>>> import numpy as np
>>> import numpy.linalg as la
>>> np.set_printoptions(precision=3, suppress=True, linewidth=140)
>>> def rd(a):
...     return np.round(a, 3) + 0
... 
>>> A = np.loadtxt("a.csv", delimiter=",")
>>> A
array([[ 1., -2., -4.,  0.,  0., -3.,  2.,  6.,  4.,  1.],
       [ 1., -2., -4.,  0.,  0., -3.,  2.,  6.,  4.,  1.],
       [-2., -5., -7., -3., -3., -6., -1.,  3.,  1., -2.],
       [ 0., -3., -5., -1., -1., -4.,  1.,  5.,  3.,  0.],
       [ 2., -1., -3.,  1.,  1., -2.,  3.,  7.,  5.,  2.],
       [ 0., -3., -5., -1., -1., -4.,  1.,  5.,  3.,  0.],
       [-2., -5., -7., -3., -3., -6., -1.,  3.,  1., -2.],
       [ 1., -2., -4.,  0.,  0., -3.,  2.,  6.,  4.,  1.],
       [ 1., -2., -4.,  0.,  0., -3.,  2.,  6.,  4.,  1.]])
>>> A2 = A / np.sqrt((A ** 2).mean(axis=1, keepdims=True))
>>> la.matrix_rank(A - A.mean(axis=1, keepdims=True))
np.int64(1)
>>> m1 = 0.5 ** np.abs(np.subtract.outer(np.arange(5), np.arange(5)))
>>> rd(m1)
array([[1.   , 0.5  , 0.25 , 0.125, 0.062],
       [0.5  , 1.   , 0.5  , 0.25 , 0.125],
       [0.25 , 0.5  , 1.   , 0.5  , 0.25 ],
       [0.125, 0.25 , 0.5  , 1.   , 0.5  ],
       [0.062, 0.125, 0.25 , 0.5  , 1.   ]])
>>> vals, vecs = la.eig(m1)
>>> rd(np.sort(la.eigvals(m1 @ m1)))
array([0.13 , 0.209, 0.477, 1.514, 5.116])
>>> rd(vals)
array([2.262, 1.23 , 0.69 , 0.457, 0.36 ])
>>> rd(np.prod(vals))
np.float64(0.316)
>>> rd(np.sort(la.eigvals(la.inv(m1))))
array([0.442, 0.813, 1.449, 2.187, 2.776])
>>> C2 = m1.T @ m1
>>> rd(np.diag(C2))
array([1.332, 1.578, 1.625, 1.578, 1.332])
>>> rd(la.eigvalsh(C2)[::-1])
array([5.116, 1.514, 0.477, 0.209, 0.13 ])
>>> O, r_ = la.qr(m1)
>>> rd(O.T @ O)
array([[1., 0., 0., 0., 0.],
       [0., 1., 0., 0., 0.],
       [0., 0., 1., 0., 0.],
       [0., 0., 0., 1., 0.],
       [0., 0., 0., 0., 1.]])
>>> O.shape, r_.shape
((5, 5), (5, 5))
>>> np.allclose(r_.T @ r_, m1.T @ m1)
True
>>> rd(abs(r_[0, 0])), rd(la.norm(m1[:, 0]))
(np.float64(1.154), np.float64(1.154))
>>> np.allclose(m1 @ m1.T, m1.T @ m1)
True
>>> rd((m1 + m1.T) / 2)
array([[1.   , 0.5  , 0.25 , 0.125, 0.062],
       [0.5  , 1.   , 0.5  , 0.25 , 0.125],
       [0.25 , 0.5  , 1.   , 0.5  , 0.25 ],
       [0.125, 0.25 , 0.5  , 1.   , 0.5  ],
       [0.062, 0.125, 0.25 , 0.5  , 1.   ]])
>>> la.determinant(m1)
Traceback (most recent call last):
  File "<python-input-25>", line 1, in <module>
    la.determinant(m1)
    ^^^^^^^^^^^^^^
AttributeError: module 'numpy.linalg' has no attribute 'determinant'
>>> assert m1 == m1.T
Traceback (most recent call last):
  File "<python-input-26>", line 1, in <module>
    assert m1 == m1.T
           ^^^^^^^^^^
ValueError: The truth value of an array with more than one element is ambiguous. Use a.any() or a.all()
>>> J = np.load("block14.npy")
>>> rd(J)
array([[0.5  , 0.5  , 0.   , 0.   , 0.   ],
       [0.   , 0.5  , 0.   , 0.5  , 0.   ],
       [0.   , 0.   , 0.5  , 0.5  , 0.   ],
       [0.333, 0.   , 0.   , 0.667, 0.   ],
       [0.   , 0.   , 0.333, 0.333, 0.333]])
>>> rd(la.matrix_power(J, 2))
array([[0.25 , 0.5  , 0.   , 0.25 , 0.   ],
       [0.167, 0.25 , 0.   , 0.583, 0.   ],
       [0.167, 0.   , 0.25 , 0.583, 0.   ],
       [0.389, 0.167, 0.   , 0.444, 0.   ],
       [0.111, 0.   , 0.278, 0.5  , 0.111]])
>>> rd(np.sort(np.abs(la.eigvals(J))))
array([0.333, 0.5  , 0.5  , 0.5  , 1.   ])
>>> rd(J @ J)
array([[0.25 , 0.5  , 0.   , 0.25 , 0.   ],
       [0.167, 0.25 , 0.   , 0.583, 0.   ],
       [0.167, 0.   , 0.25 , 0.583, 0.   ],
       [0.389, 0.167, 0.   , 0.444, 0.   ],
       [0.111, 0.   , 0.278, 0.5  , 0.111]])
>>> rng = np.random.default_rng(91310)
>>> A2 = J + rng.integers(-2, 3, (5, 2)) @ rng.integers(-2, 3, (2, 5))
>>> rd(A2)
array([[-2.5  ,  2.5  , -6.   ,  4.   ,  2.   ],
       [-6.   ,  2.5  ,  0.   ,  4.5  ,  8.   ],
       [-3.   ,  2.   , -5.5  ,  4.5  ,  2.   ],
       [-3.667,  2.   , -4.   ,  4.667,  4.   ],
       [ 2.   , -1.   ,  2.333, -1.667, -1.667]])
>>> np.abs(A2 - J).sum(axis=1)
array([17., 20., 17., 18.,  9.])
>>> rd(la.svd(A2 - J, compute_uv=False))
array([17.051,  7.23 ,  0.   ,  0.   ,  0.   ])
>>> x = np.array([3, 3, 3, 2, 3])
>>> y = J @ x
>>> rd(y)
array([3.   , 2.5  , 2.5  , 2.333, 2.667])
>>> rd(la.solve(J.T, J[1]))
array([0., 1., 0., 0., 0.])
>>> rd(la.solve(J, -2 * y))
array([-6., -6., -6., -4., -6.])
>>> F = np.loadtxt("m.csv", delimiter=",")
>>> F
array([[0., 1., 2., 0., 2., 1., 2., 0., 0., 2.],
       [1., 1., 2., 1., 2., 0., 1., 1., 4., 1.],
       [0., 2., 0., 1., 1., 1., 0., 2., 0., 2.],
       [0., 1., 2., 2., 1., 0., 1., 0., 0., 2.],
       [0., 0., 1., 0., 1., 0., 1., 0., 0., 1.],
       [2., 2., 2., 2., 1., 2., 2., 0., 8., 0.],
       [2., 2., 0., 0., 1., 2., 0., 0., 8., 2.],
       [1., 1., 0., 1., 2., 0., 0., 2., 4., 2.],
       [1., 0., 2., 2., 1., 2., 1., 2., 4., 1.]])
>>> A2 = F / np.sqrt((F ** 2).mean(axis=1, keepdims=True))
>>> la.matrix_rank(A2) == la.matrix_rank(F)
np.True_
>>> rd(la.norm(A2, axis=1))
array([3.162, 3.162, 3.162, 3.162, 3.162, 3.162, 3.162, 3.162, 3.162])
>>> A2 = np.array([[9, -1, 0],
...     [-3, -9, 1],
...     [3, -6, 4],
...     [1, 5, -9],
...     [-1, 4, 1],
...     [4, -4, 3],
...     [-7, 4, -2],
...     [-9, -4, -3],
...     [2, -7, -6],
...     [5, 4, 0]])
>>> np.vstack([F, A2.T]).shape
(12, 10)
>>> F @ A2
array([[  1.,  -1.,  10.],
       [  8., -33., -27.],
       [-10., -13.,  -9.],
       [  7.,   5., -10.],
       [  0.,   6.,   3.],
       [ 29., -74., -53.],
       [ 45., -72., -39.],
       [  5., -25., -36.],
       [ 12., -35., -35.]])
>>> np.einsum("ik,kj->ji", F, A2)
array([[  1.,   8., -10.,   7.,   0.,  29.,  45.,   5.,  12.],
       [ -1., -33., -13.,   5.,   6., -74., -72., -25., -35.],
       [ 10., -27.,  -9., -10.,   3., -53., -39., -36., -35.]])
>>> A2.T @ F.T
array([[  1.,   8., -10.,   7.,   0.,  29.,  45.,   5.,  12.],
       [ -1., -33., -13.,   5.,   6., -74., -72., -25., -35.],
       [ 10., -27.,  -9., -10.,   3., -53., -39., -36., -35.]])
>>> np.einsum("ij->j", F)
array([ 7., 10., 11.,  9., 12.,  8.,  8.,  7., 28., 13.])
